$ ipython --no-banner

In [1]: import numpy as np

In [2]: np.set_printoptions(precision=4, suppress=True, linewidth=200)

In [3]: data = np.loadtxt("a.csv", delimiter=",")

In [4]: data
Out[4]: 
array([[ 0.4061,  0.1303, -0.9241,  0.0665,  0.1126, -0.0192,  0.1074, -7.7653],
       [ 0.5293,  0.3373,  1.0919,  0.0012, -0.038 ,  0.021 ,  0.039 , -0.9111],
       [ 0.8469,  0.02  , -1.515 , -0.039 , -0.0861,  0.0025,  0.1934, -4.4303],
       [-0.1769,  0.3359, -2.3446,  0.0292, -0.0203,  0.0039, -0.0072, -0.154 ],
       [-1.1979,  0.3182, -2.2431,  0.0695, -0.0067,  0.0218,  0.0102, -0.4179],
       [-0.3397, -0.0226,  2.8792, -0.0156, -0.0978,  0.0224, -0.1531, -2.1084],
       [ 0.2868, -0.1311, -2.9039,  0.0009, -0.2919, -0.0255,  0.0454, -0.6617],
       [ 0.4074,  0.4298, -0.8125,  0.0235,  0.0406,  0.0163,  0.0144,  1.4466],
       [ 0.2239, -0.1944, -2.2671,  0.0516, -0.0174,  0.007 , -0.0459,  3.2849],
       [-0.2137, -0.0213, -1.8015, -0.006 ,  0.0266, -0.033 ,  0.3674,  3.5219],
       [ 0.269 ,  0.1638, -0.4398, -0.0516,  0.2174, -0.006 , -0.0143,  0.1625],
       [ 0.1481,  0.8069, -0.529 , -0.0046, -0.05  , -0.0052,  0.035 , -0.3155],
       [-0.9188,  0.0378,  0.0841, -0.0944, -0.0029,  0.0384, -0.1044,  0.5897],
       [ 0.0043, -0.0197, -1.7657,  0.0377,  0.0031,  0.0126, -0.0817,  2.4868],
       [-0.6266, -0.3331, -2.6334,  0.052 ,  0.1191, -0.0336,  0.0732,  0.3212],
       [-1.041 , -0.23  , -1.5691, -0.0962, -0.1294, -0.0171, -0.1344,  0.514 ],
       [-0.6481,  0.1511,  1.1061, -0.0446, -0.1357, -0.02  ,  0.0817, -3.0337],
       [ 0.6998, -0.3835,  1.8566, -0.0297, -0.0241, -0.0178, -0.0146, -1.8379],
       [ 0.686 , -0.5445, -1.0895,  0.0072,  0.0415,  0.0025, -0.1426,  0.2049],
       [-0.0035, -0.0182,  0.883 ,  0.0118, -0.006 ,  0.0373,  0.0699, -7.6978]])

In [5]: blk = np.stack([data, 2 * data, data[::-1]])

In [6]: np.linalg.matrix_rank(blk.reshape(3, -1))
Out[6]: np.int64(2)

In [7]: (blk @ data.T).shape
Out[7]: (3, 20, 20)

In [8]: np.linalg.norm(blk, axis=(1, 2))
Out[8]: array([16.1134, 32.2268, 16.1134])

In [9]: Xc = (data - data.mean(axis=0)) / data.std(axis=0)

In [10]: np.argwhere(np.abs(Xc) > 2)
Out[10]: 
array([[ 0,  7],
       [ 5,  2],
       [ 6,  4],
       [ 9,  6],
       [10,  4],
       [11,  1],
       [12,  3],
       [15,  3],
       [19,  7]])

In [11]: Xc.std(axis=0)
Out[11]: array([1., 1., 1., 1., 1., 1., 1., 1.])

In [12]: beta = np.linalg.lstsq(np.delete(Xc, 5, axis=1), Xc[:, 5])[0]

In [13]: np.round(1 - np.var(Xc[:, 5] - np.delete(Xc, 5, axis=1) @ beta), 4)
Out[13]: np.float64(0.3885)

In [14]: rng = np.random.default_rng(884579)

In [15]: M2 = data + rng.integers(-2, 3, (20, 2)) @ rng.integers(-2, 3, (2, 8))

In [16]: M2
Out[16]: 
array([[  0.4061,   3.1303,  -2.9241,   2.0665,   1.1126,   0.9808,   0.1074,  -7.7653],
       [  0.5293,  -5.6627,   5.0919,  -3.9988,  -2.038 ,  -1.979 ,   0.039 ,  -0.9111],
       [  4.8469,   2.02  ,   2.485 ,  -4.039 ,  -2.0861,  -1.9975,   0.1934, -12.4303],
       [ -2.1769,   2.3359,  -6.3446,   4.0292,   1.9797,   2.0039,  -0.0072,   3.846 ],
       [  0.8021,  -1.6818,   1.7569,  -3.9305,  -2.0067,  -1.9782,   0.0102,  -4.4179],
       [  1.6603,  -2.0226,   6.8792,  -4.0156,  -2.0978,  -1.9776,  -0.1531,  -6.1084],
       [  0.2868,  -6.1311,   1.0961,  -3.9991,  -2.2919,  -2.0255,   0.0454,  -0.6617],
       [  1.4074,  -0.5702,   1.1875,  -1.9765,  -0.9594,  -0.9837,   0.0144,  -0.5534],
       [ -2.7761,  -0.1944,  -6.2671,   4.0516,   1.9826,   2.007 ,  -0.0459,   9.2849],
       [ -0.2137,   5.9787,  -5.8015,   3.994 ,   2.0266,   1.967 ,   0.3674,   3.5219],
       [ -0.731 ,   1.1638,  -2.4398,   1.9484,   1.2174,   0.994 ,  -0.0143,   2.1625],
       [ -0.8519,   4.8069,  -4.529 ,   3.9954,   1.95  ,   1.9948,   0.035 ,   1.6845],
       [  0.0812,  -0.9622,   2.0841,  -2.0944,  -1.0029,  -0.9616,  -0.1044,  -1.4103],
       [  4.0043,   1.9803,   2.2343,  -3.9623,  -1.9969,  -1.9874,  -0.0817,  -5.5132],
       [ -0.6266,   2.6669,  -4.6334,   2.052 ,   1.1191,   0.9664,   0.0732,   0.3212],
       [ -0.041 ,  -4.23  ,   2.4309,  -4.0962,  -2.1294,  -2.0171,  -0.1344,  -1.486 ],
       [ -3.6481,  -2.8489,  -0.8939,   1.9554,   0.8643,   0.98  ,   0.0817,   2.9663],
       [  0.6998,  -0.3835,   1.8566,  -0.0297,  -0.0241,  -0.0178,  -0.0146,  -1.8379],
       [  2.686 ,   0.4555,   0.9105,  -1.9928,  -0.9585,  -0.9975,  -0.1426,  -3.7951],
       [  3.9965,   1.9818,   4.883 ,  -3.9882,  -2.006 ,  -1.9627,   0.0699, -15.6978]])

In [17]: np.round(np.linalg.svd(M2 - data, compute_uv=False), 4) + 0
Out[17]: array([29.9915, 16.7484,  0.    ,  0.    ,  0.    ,  0.    ,  0.    ,  0.    ])

In [18]: np.linalg.matrix_rank(M2 - data, tol=1e-8)
Out[18]: np.int64(2)

In [19]: C2 = np.cov(data, rowvar=False)

In [20]: np.argsort(-data.std(axis=0).round(6), kind="stable")
Out[20]: array([7, 2, 0, 1, 6, 4, 3, 5])

In [21]: np.round(np.corrcoef(data[:, 3], data[:, 0])[0, 1], 4)
Out[21]: np.float64(0.1582)

In [22]: C2.shape
Out[22]: (8, 8)

In [23]: np.argwhere(np.triu(np.abs(np.corrcoef(data.T)) > 0.8, 1))
Out[23]: array([], shape=(0, 2), dtype=int64)

In [24]: np.linalg.eigvalsh(C2)[::-1]
Out[24]: array([9.8049, 2.0563, 0.3478, 0.0976, 0.0122, 0.011 , 0.0016, 0.0003])

In [25]: M = np.load("block3.npy")

In [26]: M
Out[26]: 
array([[ 0.4462,  0.493 ,  0.9329],
       [ 0.7064,  0.7574,  0.9958],
       [ 0.1586,  0.1781,  0.508 ],
       [ 0.8565,  0.8937,  0.9997],
       [-0.1586, -0.1781, -0.508 ],
       [-0.508 , -0.5581, -0.9611],
       [-0.2355, -0.2636, -0.6858],
       [-0.8076, -0.8511, -0.9992],
       [ 0.3799,  0.4219,  0.8854],
       [ 0.8565,  0.8937,  0.9997],
       [ 0.3095,  0.3452,  0.8076],
       [-0.1586, -0.1781, -0.508 ],
       [ 0.7779,  0.8243,  0.9986],
       [ 0.508 ,  0.5581,  0.9611],
       [ 0.4462,  0.493 ,  0.9329],
       [ 0.2355,  0.2636,  0.6858],
       [-0.8937, -0.9246, -0.9999],
       [-0.2355, -0.2636, -0.6858],
       [ 0.3799,  0.4219,  0.8854],
       [ 0.3095,  0.3452,  0.8076],
       [-0.0798, -0.0898, -0.2729],
       [ 0.8565,  0.8937,  0.9997],
       [-0.9329, -0.9554, -1.    ],
       [ 0.3799,  0.4219,  0.8854],
       [ 0.3095,  0.3452,  0.8076],
       [-0.7779, -0.8243, -0.9986],
       [ 0.7064,  0.7574,  0.9958],
       [-0.3095, -0.3452, -0.8076]])

In [27]: idx = M[:, 1] > np.median(M[:, 1])

In [28]: f = M[idx].mean(axis=0) - M[~idx].mean(axis=0)

In [29]: idx.astype(int)
Out[29]: array([1, 1, 0, 1, 0, 0, 0, 0, 1, 1, 0, 0, 1, 1, 1, 0, 0, 0, 1, 0, 0, 1, 0, 1, 0, 0, 1, 0])

In [30]: ((M - M.mean(axis=0)) @ f > 0).astype(int)
Out[30]: array([1, 1, 1, 1, 0, 0, 0, 0, 1, 1, 1, 0, 1, 1, 1, 1, 0, 0, 1, 1, 0, 1, 0, 1, 1, 0, 1, 0])

In [31]: Xc = data - data.mean(axis=0)

In [32]: vecs = np.linalg.svd(Xc)[2][:2]

In [33]: M2 = Xc - Xc @ vecs.T @ vecs

In [34]: np.round(np.cov(Xc @ vecs.T, rowvar=False), 4) + 0
Out[34]: 
array([[9.8049, 0.    ],
       [0.    , 2.0563]])

In [35]: (Xc @ vecs.T).std(axis=0)
Out[35]: array([3.052 , 1.3977])

In [36]: J = np.load("w.npy")

In [37]: J.round(4) + 0
Out[37]: 
array([[ 30.6126,   7.6042,   7.2789, -24.8429, -17.043 ,  13.1123, -19.0117, -19.0117],
       [ 22.7395,   5.3868,   3.4357, -18.2396, -11.6606,   8.2616, -13.5206, -13.5206],
       [ 16.0124,   3.5458,   0.6118, -12.5425,  -7.1675,   4.4619,  -9.0366,  -9.0366],
       [ 15.1129,   3.305 ,   0.2795, -11.7768,  -6.5789,   3.9879,  -8.4565,  -8.4565],
       [ 14.3843,   3.1111,   0.0203, -11.1559,  -6.105 ,   3.6113,  -7.9908,  -7.9908],
       [ 12.916 ,   2.7241,  -0.4725,  -9.9031,  -5.1594,   2.8747,  -7.0645,  -7.0645],
       [ 12.9125,   2.7232,  -0.4736,  -9.9001,  -5.1571,   2.8729,  -7.0623,  -7.0623],
       [ 11.5555,   2.3704,  -0.8889,  -8.7407,  -4.2963,   2.2222,  -6.2222,  -6.2222],
       [ 10.629 ,   2.1326,  -1.147 ,  -7.9485,  -3.7173,   1.797 ,  -5.6585,  -5.6585],
       [  8.7896,   1.6698,  -1.5858,  -6.3757,  -2.5954,   1.0081,  -4.5672,  -4.5672],
       [  8.4819,   1.5938,  -1.6481,  -6.1127,  -2.4121,   0.8844,  -4.3886,  -4.3886],
       [  8.417 ,   1.5778,  -1.6609,  -6.0573,  -2.3736,   0.8586,  -4.3511,  -4.3511],
       [  5.4782,   0.8808,  -2.0314,  -3.5594,  -0.7235,  -0.154 ,  -2.7217,  -2.7217],
       [  4.5609,   0.6776,  -2.0383,  -2.7913,  -0.2631,  -0.3885,  -2.2465,  -2.2465],
       [  2.6807,   0.2988,  -1.7816,  -1.2701,   0.514 ,  -0.666 ,  -1.3397,  -1.3397],
       [  1.9898,   0.1803,  -1.5464,  -0.7531,   0.6959,  -0.6623,  -1.0324,  -1.0324],
       [  1.7868,   0.1488,  -1.4557,  -0.6099,   0.7306,  -0.6451,  -0.9445,  -0.9445],
       [  1.6594,   0.1299,  -1.3928,  -0.523 ,   0.7465,  -0.6298,  -0.8897,  -0.8897],
       [  1.2852,   0.0797,  -1.1773,  -0.2847,   0.7613,  -0.5617,  -0.7295,  -0.7295],
       [  0.9216,   0.0401,  -0.9154,  -0.0892,   0.7122,  -0.4561,  -0.5703,  -0.5703],
       [  0.7054,   0.022 ,  -0.7304,   0.0005,   0.6398,  -0.3714,  -0.4696,  -0.4696],
       [  0.57  ,   0.0133,  -0.6025,   0.0419,   0.572 ,  -0.3094,  -0.4016,  -0.4016],
       [  0.4871,   0.009 ,  -0.5196,   0.0601,   0.52  ,  -0.268 ,  -0.3569,  -0.3569],
       [  0.3497,   0.0039,  -0.3758,   0.0753,   0.4135,  -0.1944,  -0.276 ,  -0.276 ],
       [  0.3173,   0.003 ,  -0.3408,   0.0758,   0.3841,  -0.1763,  -0.2552,  -0.2552],
       [  0.2398,   0.0014,  -0.2564,   0.0715,   0.3071,  -0.1323,  -0.2025,  -0.2025],
       [  0.2292,   0.0012,  -0.2447,   0.0702,   0.2957,  -0.1263,  -0.1948,  -0.1948],
       [  0.0822,   0.0001,  -0.085 ,   0.0352,   0.1172,  -0.0432,  -0.0773,  -0.0773],
       [  0.0096,   0.    ,  -0.0096,   0.0047,   0.0143,  -0.0048,  -0.0095,  -0.0095],
       [ -0.6411,  -0.0335,   0.2325,  -0.5669,  -1.1076,   0.0141,   0.9527,   0.9527],
       [ -1.4305,  -0.2008,  -0.4597,  -1.2126,  -2.0408,  -0.7024,   2.459 ,   2.459 ],
       [ -1.5348,  -0.2286,  -0.5845,  -1.2759,  -2.1249,  -0.8221,   2.6564,   2.6564],
       [ -2.2734,  -0.4433,  -1.5489,  -1.62  ,  -2.5636,  -1.73  ,   4.0174,   4.0174],
       [ -3.3941,  -0.7997,  -3.1276,  -1.9135,  -2.9083,  -3.1942,   5.9788,   5.9788],
       [ -3.6791,  -0.8935,  -3.5372,  -1.9592,  -2.9578,  -3.5727,   6.4622,   6.4622],
       [ -4.6275,  -1.2106,  -4.9079,  -2.0522,  -3.0479,  -4.8378,   8.0351,   8.0351],
       [ -5.6437,  -1.5563,  -6.3802,  -2.0751,  -3.0499,  -6.1961,   9.6727,   9.6727],
       [ -7.8966,  -2.3344,  -9.6293,  -1.937 ,  -2.8304,  -9.1961,  13.1758,  13.1758],
       [ -8.4022,  -2.5104, -10.3543,  -1.8797,  -2.7507,  -9.8662,  13.9435,  13.9435],
       [ -9.5428,  -2.9085, -11.9834,  -1.7231,  -2.5404, -11.3732,  15.6555,  15.6555],
       [-10.8347,  -3.3609, -13.8179,  -1.5073,  -2.2594, -13.0721,  17.5658,  17.5658],
       [-11.3936,  -3.5569, -14.6082,  -1.4031,  -2.1259, -13.8046,  18.384 ,  18.384 ],
       [-15.654 ,  -5.0557, -20.5716,  -0.442 ,  -0.9289, -19.3422,  24.4911,  24.4911],
       [-17.8807,  -5.8407, -23.6501,   0.1509,  -0.2077, -22.2077,  27.6104,  27.6104],
       [-18.0064,  -5.885 , -23.8231,   0.1858,  -0.1655, -22.3689,  27.7853,  27.7853],
       [-18.1483,  -5.9351, -24.0184,   0.2254,  -0.1176, -22.5509,  27.9825,  27.9825],
       [-20.0326,  -6.5999, -26.6035,   0.7685,   0.5354, -24.9608,  30.5881,  30.5881],
       [-20.5276,  -6.7745, -27.2801,   0.916 ,   0.7119, -25.5919,  31.2684,  31.2684],
       [-21.013 ,  -6.9458, -27.9427,   1.0625,   0.8869, -26.2103,  31.9342,  31.9342]])

In [38]: # null space of dimension 5

In [39]: np.unique(J.round(6), axis=0).shape
Out[39]: (49, 8)

In [40]: np.round(np.trace(np.linalg.pinv(J) @ J), 4)
Out[40]: np.float64(3.0)

In [41]: np.linalg.lstsq(J[:-1].T, J[-1])[2]
Out[41]: np.int32(3)
